% python3 -q
>>> import numpy as np
>>> np.set_printoptions(precision=3, suppress=True, linewidth=100)
>>> A = np.load("w.npy")
>>> A
array([[-2, -1,  0],
       [ 1,  2,  3],
       [ 4,  5,  6],
       [ 7,  8,  9],
       [10, 11, 12],
       [13, 14, 15]])
>>> # null space of dimension 1
>>> Uu, sv, Vh = np.linalg.svd(A)
>>> V = Vh[:(sv > 1e-8).sum()]
>>> rng = np.random.default_rng(978075)
>>> x0 = A[4] + 4 * A[0] + rng.integers(2) * np.eye(3)[1]
>>> x0
array([ 2.,  7., 12.])
>>> np.linalg.matrix_rank(np.vstack([A, x0]))
np.int64(2)
>>> V.T @ V
array([[ 0.833,  0.333, -0.167],
       [ 0.333,  0.333,  0.333],
       [-0.167,  0.333,  0.833]])
>>> np.allclose(V.T @ V @ x0, x0)
True
>>> np.diag(V.T @ V)
array([0.833, 0.333, 0.833])
>>> x0 = np.array([0, 1, 1])
>>> h = np.maximum(A @ x0, 0)
>>> np.flatnonzero(h > 1e-9)
array([1, 2, 3, 4, 5])
>>> h
array([ 0,  5, 11, 17, 23, 29])
>>> np.tanh(A @ x0)
array([-0.762,  1.   ,  1.   ,  1.   ,  1.   ,  1.   ])
>>> gram = A.T @ A
>>> (A @ A.T).shape
(6, 6)
>>> np.round(np.linalg.svd(A, compute_uv=False) ** 2, 3) + 0
array([1240.429,    4.571,    0.   ])
>>> np.trace(gram), (A ** 2).sum()
(np.int64(1245), np.int64(1245))
>>> np.diag(gram)
array([339, 411, 495])
>>> M2 = np.array([[2, 8, 0], [8, 7, 3], [2, 1, 2]])
>>> np.einsum("ik,kj->ij", A, M2)
array([[-12, -23,  -3],
       [ 24,  25,  12],
       [ 60,  73,  27],
       [ 96, 121,  42],
       [132, 169,  57],
       [168, 217,  72]])
>>> np.vstack([A, M2.T]).shape
(9, 3)
>>> A @ M2
array([[-12, -23,  -3],
       [ 24,  25,  12],
       [ 60,  73,  27],
       [ 96, 121,  42],
       [132, 169,  57],
       [168, 217,  72]])
>>> np.round(np.linalg.norm(A, 2) / np.linalg.norm(A), 3)
np.float64(0.998)
>>> J = np.loadtxt("mat.csv", delimiter=",")
>>> J
array([[0., 0., 0., 0., 0., 0., 0., 0., 0.],
       [0., 4., 0., 0., 0., 0., 0., 0., 0.],
       [0., 0., 2., 0., 0., 0., 0., 0., 0.],
       [0., 0., 0., 1., 0., 0., 0., 0., 0.],
       [0., 0., 0., 0., 4., 0., 0., 0., 0.],
       [0., 0., 0., 0., 0., 0., 0., 0., 0.],
       [0., 0., 0., 0., 0., 0., 4., 0., 0.],
       [0., 0., 0., 0., 0., 0., 0., 0., 0.],
       [0., 0., 0., 0., 0., 0., 0., 0., 3.]])
>>> np.linalg.cond(J) > 100
np.True_
>>> np.argsort(-np.linalg.norm(J, axis=0).round(6), kind="stable")[:3]
array([1, 4, 6])
>>> np.round(np.linalg.norm(J, 2) / np.linalg.norm(J), 3)
np.float64(0.508)
>>> np.linalg.matrix_rank(J, rtol=0.1)
np.int64(6)
>>> [round(float(x), 3) for x in np.linalg.svd(J, compute_uv=False)[:3]]
[4.0, 4.0, 4.0]
>>> M2 = np.array([[8, 0, 5],
...     [-4, 8, -7],
...     [2, 8, 3],
...     [-4, 4, -5],
...     [5, -2, -9],
...     [3, -5, -7],
...     [-4, -6, 7],
...     [9, -3, 0],
...     [3, 2, -4]])
>>> J @ M2
array([[  0.,   0.,   0.],
       [-16.,  32., -28.],
       [  4.,  16.,   6.],
       [ -4.,   4.,  -5.],
       [ 20.,  -8., -36.],
       [  0.,   0.,   0.],
       [-16., -24.,  28.],
       [  0.,   0.,   0.],
       [  9.,   6., -12.]])
>>> print(np.einsum("ij->j", J))
[0. 4. 2. 1. 4. 0. 4. 0. 3.]
>>> np.einsum("ik,kj->ij", J, M2)
array([[  0.,   0.,   0.],
       [-16.,  32., -28.],
       [  4.,  16.,   6.],
       [ -4.,   4.,  -5.],
       [ 20.,  -8., -36.],
       [  0.,   0.,   0.],
       [-16., -24.,  28.],
       [  0.,   0.,   0.],
       [  9.,   6., -12.]])
>>> np.einsum("ij,ij->i", J, J)
array([ 0., 16.,  4.,  1., 16.,  0., 16.,  0.,  9.])
>>> np.linalg.svd(J, compute_uv=False)
array([4., 4., 4., 3., 2., 1., 0., 0., 0.])
>>> print(J @ J.T)
[[ 0.  0.  0.  0.  0.  0.  0.  0.  0.]
 [ 0. 16.  0.  0.  0.  0.  0.  0.  0.]
 [ 0.  0.  4.  0.  0.  0.  0.  0.  0.]
 [ 0.  0.  0.  1.  0.  0.  0.  0.  0.]
 [ 0.  0.  0.  0. 16.  0.  0.  0.  0.]
 [ 0.  0.  0.  0.  0.  0.  0.  0.  0.]
 [ 0.  0.  0.  0.  0.  0. 16.  0.  0.]
 [ 0.  0.  0.  0.  0.  0.  0.  0.  0.]
 [ 0.  0.  0.  0.  0.  0.  0.  0.  9.]]
>>> print(J.T @ J)
[[ 0.  0.  0.  0.  0.  0.  0.  0.  0.]
 [ 0. 16.  0.  0.  0.  0.  0.  0.  0.]
 [ 0.  0.  4.  0.  0.  0.  0.  0.  0.]
 [ 0.  0.  0.  1.  0.  0.  0.  0.  0.]
 [ 0.  0.  0.  0. 16.  0.  0.  0.  0.]
 [ 0.  0.  0.  0.  0.  0.  0.  0.  0.]
 [ 0.  0.  0.  0.  0.  0. 16.  0.  0.]
 [ 0.  0.  0.  0.  0.  0.  0.  0.  0.]
 [ 0.  0.  0.  0.  0.  0.  0.  0.  9.]]
>>> J[:, 4] @ J[:, 6]
np.float64(0.0)
>>> E = np.load("a.npy")
>>> E
array([[ 0.02 ,  3.554, -2.806],
       [-0.839, -2.793,  2.793],
       [-1.963,  4.484, -4.261],
       [ 2.033,  1.321,  1.257],
       [ 0.27 ,  0.268, -0.178],
       [ 0.207,  4.805,  2.455],
       [ 1.013, -1.129,  1.478],
       [-2.704,  1.018,  0.061],
       [ 0.548, -4.22 , -0.582],
       [-3.381, -1.615, -0.199],
       [ 0.053, -2.19 , -1.114],
       [-0.026, -1.374, -1.76 ],
       [ 0.025,  3.563, -1.496],
       [-0.225, -0.93 , -3.559],
       [-0.357, -1.711,  2.204],
       [-2.168, -1.825, -0.495]])
>>> M2 = E / np.sqrt((E ** 2).mean(axis=1, keepdims=True))
>>> M2[12]
array([ 0.011,  1.597, -0.671])
>>> np.linalg.matrix_rank(M2) == np.linalg.matrix_rank(E)
np.True_
>>> def softmax(z):
...     e = np.exp(z - z.max(axis=-1, keepdims=True))
...     return e / e.sum(axis=-1, keepdims=True)
... 
>>> softmax(E[8] + 4)
array([0.751, 0.006, 0.243])
>>> print(softmax(E[8]))
[0.751 0.006 0.243]
>>> att = E @ E.T / np.sqrt(3)
>>> softmax(att)[8] @ E
array([ 0.529, -4.184, -0.565])
>>> np.prod(np.diag(J)), round(np.linalg.det(J), 3)
(np.float64(0.0), np.float64(0.0))
>>> print(J @ J)
[[ 0.  0.  0.  0.  0.  0.  0.  0.  0.]
 [ 0. 16.  0.  0.  0.  0.  0.  0.  0.]
 [ 0.  0.  4.  0.  0.  0.  0.  0.  0.]
 [ 0.  0.  0.  1.  0.  0.  0.  0.  0.]
 [ 0.  0.  0.  0. 16.  0.  0.  0.  0.]
 [ 0.  0.  0.  0.  0.  0.  0.  0.  0.]
 [ 0.  0.  0.  0.  0.  0. 16.  0.  0.]
 [ 0.  0.  0.  0.  0.  0.  0.  0.  0.]
 [ 0.  0.  0.  0.  0.  0.  0.  0.  9.]]
>>> np.linalg.matrix_rank(J - J[0, 0] * np.eye(9))
np.int64(6)
>>> np.sort(np.linalg.eigvals(J))
array([0., 0., 0., 1., 2., 3., 4., 4., 4.])
>>> print([int(np.linalg.matrix_rank(np.linalg.matrix_power(J, p))) for p in range(1, 10)])
[6, 6, 6, 6, 6, 6, 6, 6, 6]
>>> mat = 0.5 ** np.abs(np.subtract.outer(np.arange(4), np.arange(4)))
>>> mat
array([[1.   , 0.5  , 0.25 , 0.125],
       [0.5  , 1.   , 0.5  , 0.25 ],
       [0.25 , 0.5  , 1.   , 0.5  ],
       [0.125, 0.25 , 0.5  , 1.   ]])
>>> r0, v = mat[3], mat[0]
>>> round(float(r0 @ r0), 3)
1.328
>>> p = (r0 @ v) / (r0 @ r0) * r0
>>> print(np.outer(r0, v))
[[0.125 0.062 0.031 0.016]
 [0.25  0.125 0.062 0.031]
 [0.5   0.25  0.125 0.062]
 [1.    0.5   0.25  0.125]]
>>> v - p
array([ 0.953,  0.406,  0.062, -0.251])
>>> np.round(np.linalg.norm(r0 + v) ** 2 + np.linalg.norm(r0 - v) ** 2, 3)
np.float64(5.313)
>>> print((v - p) @ r0)
0.0
>>> np.linalg.matrix_rank(np.outer(r0, v))
np.int64(1)
>>> print(p)
[0.047 0.094 0.188 0.376]
>>> round(np.linalg.eigvals(mat).sum().real, 3)
np.float64(4.0)
>>> print(np.round(np.linalg.det(2 * mat), 3), round(np.linalg.det(mat), 3))
6.75 0.422
>>> P = np.triu(np.array([[2, 1, -2, 1], [-2, 3, -1, 3], [1, -2, 1, -2], [-3, 0, 0, 2]]), 1) + np.eye(4)
>>> M2 = P @ mat @ np.linalg.inv(P)
>>> print(M2)
[[ 1.125 -0.375  1.125  2.625]
 [ 0.625  0.625  2.875  6.   ]
 [ 0.     0.     0.    -1.5  ]
 [ 0.125  0.125  0.875  2.25 ]]
>>> np.trace(M2), np.trace(mat)
(np.float64(4.0), np.float64(4.0))
>>> K = np.load("out3.npy")
>>> K
array([[ 1.6  , -0.56 ,  2.397, -0.486,  2.113, -1.651, -2.134],
       [ 2.525, -4.165,  0.612,  3.392,  4.656,  0.845, -1.471],
       [ 0.495, -3.436, -0.33 ,  2.086,  6.461, -0.56 , -0.422],
       [-0.374, -0.901, -4.337, -1.611,  0.08 ,  1.081,  1.811],
       [ 2.796,  1.04 , -0.218, -1.288, -0.426, -3.66 ,  0.756],
       [ 3.188, -6.355,  4.35 ,  6.572,  6.192,  3.632, -1.274],
       [-1.143,  3.024, -1.651, -3.743, -1.839, -2.569, -1.129],
       [-2.415,  5.028,  1.831, -0.752, -0.469,  0.476, -1.362],
       [ 3.927, -0.037, -1.063,  0.654,  0.196, -1.325,  0.599],
       [-1.65 ,  2.576,  0.111, -3.985, -3.605, -3.656, -0.125],
       [-2.29 ,  6.809,  0.942, -6.295, -7.578, -5.13 ,  0.883],
       [-0.848, -4.16 , -1.007, -0.726,  2.991, -0.12 , -0.282],
       [ 0.678,  3.993,  2.856,  0.855, -4.327,  0.753,  0.108],
       [ 0.499,  0.263,  6.753,  3.336, -4.062,  1.68 , -1.492],
       [ 1.788, -3.094,  0.504,  1.022,  3.774, -0.069, -1.817],
       [ 0.598, -2.58 ,  1.669,  0.701,  5.31 , -2.191, -0.667]])
>>> D = np.linalg.norm(K[:, None] - K[None], axis=-1)
>>> (D + 1e9 * np.eye(16)).round(6).argmin(axis=1)
array([14, 14, 15, 11,  8,  1,  9, 12,  4,  6,  9, 14,  7, 12,  1,  2])
>>> print(np.unravel_index(D.round(6).argmax(), D.shape))
(np.int64(5), np.int64(10))
>>> np.flatnonzero(D[4] < D.mean() / 2)
array([4, 8])
>>> np.linalg.matrix_rank(D ** 2)
np.int64(9)
>>> D.shape
(16, 16)
